$ python -q
>>> import numpy as np
>>> import numpy.linalg as la
>>> np.set_printoptions(suppress=True, linewidth=140)
>>> feats = np.load("x.npy")
>>> print(feats)
[[ 0.031 -0.002  0.156 -0.031  0.093  0.054 -0.025  0.126 -0.07  -0.071 -0.122  0.015]
 [ 0.117  0.134 -0.027  0.067 -0.048  0.008  0.159  0.115 -0.038  0.031  0.128  0.133]
 [-1.569 -1.525 -1.5   -1.117 -0.637  0.108 -1.67  -1.033 -0.391 -1.503 -0.537 -1.135]
 [-4.958 -5.03  -5.148 -3.43  -1.513 -0.097 -4.994 -3.287 -1.772 -5.074 -1.592 -3.252]
 [-2.57  -2.809 -2.606 -1.829 -0.742  0.163 -2.662 -1.821 -0.79  -2.522 -1.011 -1.657]
 [ 0.379  0.335  0.223  0.314  0.026 -0.064  0.473  0.365  0.246  0.487  0.12   0.307]
 [-5.714 -6.    -5.685 -3.981 -1.855 -0.171 -5.855 -3.911 -1.978 -5.807 -1.803 -3.834]
 [ 4.077  4.016  3.946  2.724  1.23   0.061  4.005  2.913  1.412  4.307  1.265  2.704]
 [-1.6   -1.535 -1.723 -1.077 -0.513 -0.079 -1.522 -1.113 -0.406 -1.528 -0.464 -1.045]
 [ 1.388  1.208  1.36   0.761  0.228  0.184  1.306  0.909  0.557  1.293  0.421  0.871]
 [-0.087 -0.097 -0.08  -0.099  0.068  0.013 -0.049  0.039 -0.04  -0.289  0.001 -0.201]
 [-4.656 -4.594 -4.501 -3.005 -1.617 -0.099 -4.565 -3.159 -1.491 -4.621 -1.436 -3.125]
 [ 2.15   1.991  2.2    1.422  0.75  -0.105  2.098  1.542  0.702  2.142  0.732  1.405]
 [ 0.616  0.434  0.452  0.433 -0.046 -0.061  0.568  0.292  0.309  0.674  0.291  0.373]
 [ 0.583  0.531  0.95   0.454  0.267 -0.164  0.409  0.398  0.389  0.667  0.207  0.459]
 [ 0.906  0.759  0.929  0.716  0.234 -0.01   1.004  0.427  0.357  0.979  0.239  0.774]
 [ 1.048  1.031  1.075  0.643  0.387 -0.066  1.103  0.661  0.444  1.052  0.36   0.667]
 [ 7.634  7.612  7.437  5.115  2.351 -0.039  7.594  5.054  2.463  7.49   2.434  4.932]
 [ 4.798  4.626  4.642  3.105  1.671  0.065  4.549  3.13   1.488  4.719  1.567  3.156]
 [-2.5   -2.498 -2.558 -1.867 -0.76  -0.106 -2.454 -1.72  -0.779 -2.448 -0.803 -1.685]
 [-4.56  -4.467 -4.674 -2.906 -1.523  0.142 -4.556 -3.121 -1.425 -4.585 -1.703 -2.953]
 [-1.28  -1.181 -1.387 -1.016 -0.443  0.007 -1.278 -1.149 -0.419 -1.306 -0.563 -0.942]
 [ 2.968  2.997  3.028  2.131  0.693 -0.023  2.966  2.062  1.124  2.981  0.954  1.997]
 [ 5.914  5.881  5.718  3.855  1.869 -0.199  5.855  3.789  1.898  5.81   1.945  3.822]
 [ 1.317  1.183  1.239  0.667  0.575 -0.002  1.394  1.12   0.405  1.241  0.415  1.083]
 [ 3.403  3.335  3.508  2.256  1.284  0.171  3.477  2.475  1.086  3.364  1.104  2.301]
 [ 1.313  1.138  1.185  0.922  0.378  0.033  1.26   0.784  0.558  1.349  0.334  0.806]
 [-2.265 -2.381 -2.267 -1.605 -0.544 -0.081 -2.234 -1.421 -0.762 -2.273 -0.637 -1.405]
 [ 1.507  1.348  1.432  0.785  0.477  0.083  1.506  0.934  0.593  1.238  0.57   0.828]
 [-2.5   -2.687 -2.578 -1.659 -0.963  0.013 -2.664 -1.84  -0.902 -2.541 -0.819 -1.81 ]
 [-5.083 -4.96  -4.903 -3.257 -1.552 -0.302 -4.876 -3.157 -1.444 -4.935 -1.646 -3.322]
 [ 2.442  2.6    2.506  1.784  0.838 -0.066  2.507  1.627  0.731  2.513  0.794  1.754]
 [ 1.899  2.059  2.022  1.401  0.636  0.169  2.161  1.285  0.723  1.994  0.757  1.274]
 [-0.678 -0.926 -0.93  -0.456 -0.203  0.043 -0.96  -0.79  -0.219 -0.545 -0.042 -0.574]
 [-1.519 -1.584 -1.463 -0.981 -0.647 -0.077 -1.319 -1.07  -0.599 -1.598 -0.459 -0.938]]
>>> print(la.matrix_rank(feats, rtol=0.1))
1
>>> print(np.round(np.abs(la.svd(feats)[2][-1]), 3))
[0.172 0.258 0.127 0.071 0.01  0.035 0.403 0.039 0.39  0.478 0.263 0.517]
>>> print([round(float(x), 3) for x in la.svd(feats, compute_uv=False)[:3]])
[47.232, 0.882, 0.714]
>>> gram = np.cov(feats, rowvar=False)
>>> print(np.round(la.eigvalsh(gram)[::-1], 3))
[65.585  0.023  0.014  0.013  0.013  0.01   0.008  0.007  0.005  0.005  0.002  0.002]
>>> print(gram.shape)
(12, 12)
>>> print(np.round(np.corrcoef(feats[:, 4], feats[:, 8])[0, 1], 3))
0.987
>>> rng = np.random.default_rng(920)
>>> lab = rng.permutation(12)
>>> out = feats[:, lab] * rng.choice([-1, 1], 12)
>>> print(out)
[[ 0.015 -0.002  0.122  0.093  0.126 -0.031  0.031 -0.071  0.025  0.054  0.156  0.07 ]
 [ 0.133  0.134 -0.128 -0.048  0.115  0.067  0.117  0.031 -0.159  0.008 -0.027  0.038]
 [-1.135 -1.525  0.537 -0.637 -1.033 -1.117 -1.569 -1.503  1.67   0.108 -1.5    0.391]
 [-3.252 -5.03   1.592 -1.513 -3.287 -3.43  -4.958 -5.074  4.994 -0.097 -5.148  1.772]
 [-1.657 -2.809  1.011 -0.742 -1.821 -1.829 -2.57  -2.522  2.662  0.163 -2.606  0.79 ]
 [ 0.307  0.335 -0.12   0.026  0.365  0.314  0.379  0.487 -0.473 -0.064  0.223 -0.246]
 [-3.834 -6.     1.803 -1.855 -3.911 -3.981 -5.714 -5.807  5.855 -0.171 -5.685  1.978]
 [ 2.704  4.016 -1.265  1.23   2.913  2.724  4.077  4.307 -4.005  0.061  3.946 -1.412]
 [-1.045 -1.535  0.464 -0.513 -1.113 -1.077 -1.6   -1.528  1.522 -0.079 -1.723  0.406]
 [ 0.871  1.208 -0.421  0.228  0.909  0.761  1.388  1.293 -1.306  0.184  1.36  -0.557]
 [-0.201 -0.097 -0.001  0.068  0.039 -0.099 -0.087 -0.289  0.049  0.013 -0.08   0.04 ]
 [-3.125 -4.594  1.436 -1.617 -3.159 -3.005 -4.656 -4.621  4.565 -0.099 -4.501  1.491]
 [ 1.405  1.991 -0.732  0.75   1.542  1.422  2.15   2.142 -2.098 -0.105  2.2   -0.702]
 [ 0.373  0.434 -0.291 -0.046  0.292  0.433  0.616  0.674 -0.568 -0.061  0.452 -0.309]
 [ 0.459  0.531 -0.207  0.267  0.398  0.454  0.583  0.667 -0.409 -0.164  0.95  -0.389]
 [ 0.774  0.759 -0.239  0.234  0.427  0.716  0.906  0.979 -1.004 -0.01   0.929 -0.357]
 [ 0.667  1.031 -0.36   0.387  0.661  0.643  1.048  1.052 -1.103 -0.066  1.075 -0.444]
 [ 4.932  7.612 -2.434  2.351  5.054  5.115  7.634  7.49  -7.594 -0.039  7.437 -2.463]
 [ 3.156  4.626 -1.567  1.671  3.13   3.105  4.798  4.719 -4.549  0.065  4.642 -1.488]
 [-1.685 -2.498  0.803 -0.76  -1.72  -1.867 -2.5   -2.448  2.454 -0.106 -2.558  0.779]
 [-2.953 -4.467  1.703 -1.523 -3.121 -2.906 -4.56  -4.585  4.556  0.142 -4.674  1.425]
 [-0.942 -1.181  0.563 -0.443 -1.149 -1.016 -1.28  -1.306  1.278  0.007 -1.387  0.419]
 [ 1.997  2.997 -0.954  0.693  2.062  2.131  2.968  2.981 -2.966 -0.023  3.028 -1.124]
 [ 3.822  5.881 -1.945  1.869  3.789  3.855  5.914  5.81  -5.855 -0.199  5.718 -1.898]
 [ 1.083  1.183 -0.415  0.575  1.12   0.667  1.317  1.241 -1.394 -0.002  1.239 -0.405]
 [ 2.301  3.335 -1.104  1.284  2.475  2.256  3.403  3.364 -3.477  0.171  3.508 -1.086]
 [ 0.806  1.138 -0.334  0.378  0.784  0.922  1.313  1.349 -1.26   0.033  1.185 -0.558]
 [-1.405 -2.381  0.637 -0.544 -1.421 -1.605 -2.265 -2.273  2.234 -0.081 -2.267  0.762]
 [ 0.828  1.348 -0.57   0.477  0.934  0.785  1.507  1.238 -1.506  0.083  1.432 -0.593]
 [-1.81  -2.687  0.819 -0.963 -1.84  -1.659 -2.5   -2.541  2.664  0.013 -2.578  0.902]
 [-3.322 -4.96   1.646 -1.552 -3.157 -3.257 -5.083 -4.935  4.876 -0.302 -4.903  1.444]
 [ 1.754  2.6   -0.794  0.838  1.627  1.784  2.442  2.513 -2.507 -0.066  2.506 -0.731]
 [ 1.274  2.059 -0.757  0.636  1.285  1.401  1.899  1.994 -2.161  0.169  2.022 -0.723]
 [-0.574 -0.926  0.042 -0.203 -0.79  -0.456 -0.678 -0.545  0.96   0.043 -0.93   0.219]
 [-0.938 -1.584  0.459 -0.647 -1.07  -0.981 -1.519 -1.598  1.319 -0.077 -1.463  0.599]]
>>> left, _, Vt = la.svd(feats.T @ out)
>>> print(np.round(left @ Vt, 3) + 0)
[[ 0.  0.  0.  0.  0.  0.  1.  0.  0.  0.  0.  0.]
 [ 0.  1.  0.  0.  0.  0.  0.  0.  0.  0.  0.  0.]
 [ 0.  0.  0.  0.  0.  0.  0.  0.  0.  0.  1.  0.]
 [ 0.  0.  0.  0.  0.  1.  0.  0.  0.  0.  0.  0.]
 [ 0.  0.  0.  1.  0.  0.  0.  0.  0.  0.  0.  0.]
 [ 0.  0.  0.  0.  0.  0.  0.  0.  0.  1.  0.  0.]
 [ 0.  0.  0.  0.  0.  0.  0.  0. -1.  0.  0.  0.]
 [ 0.  0.  0.  0.  1.  0.  0.  0.  0.  0.  0.  0.]
 [ 0.  0.  0.  0.  0.  0.  0.  0.  0.  0.  0. -1.]
 [ 0.  0.  0.  0.  0.  0.  0.  1.  0.  0.  0.  0.]
 [ 0.  0. -1.  0.  0.  0.  0.  0.  0.  0.  0.  0.]
 [ 1.  0.  0.  0.  0.  0.  0.  0.  0.  0.  0.  0.]]
>>> P = out @ la.solve(out.T @ out, out.T)
>>> print(np.round(P @ out[:, 1], 3))
[-0.002  0.134 -1.525 -5.03  -2.809  0.335 -6.     4.016 -1.535  1.208 -0.097 -4.594  1.991  0.434  0.531  0.759  1.031  7.612  4.626
 -2.498 -4.467 -1.181  2.997  5.881  1.183  3.335  1.138 -2.381  1.348 -2.687 -4.96   2.6    2.059 -0.926 -1.584]
>>> print(round(np.trace(P), 3))
12.0
>>> print(np.allclose(P @ P, P))
True
>>> print(np.round(la.eigvalsh(P), 3) + 0)
[0. 0. 0. 0. 0. 0. 0. 0. 0. 0. 0. 0. 0. 0. 0. 0. 0. 0. 0. 0. 0. 0. 0. 1. 1. 1. 1. 1. 1. 1. 1. 1. 1. 1. 1.]
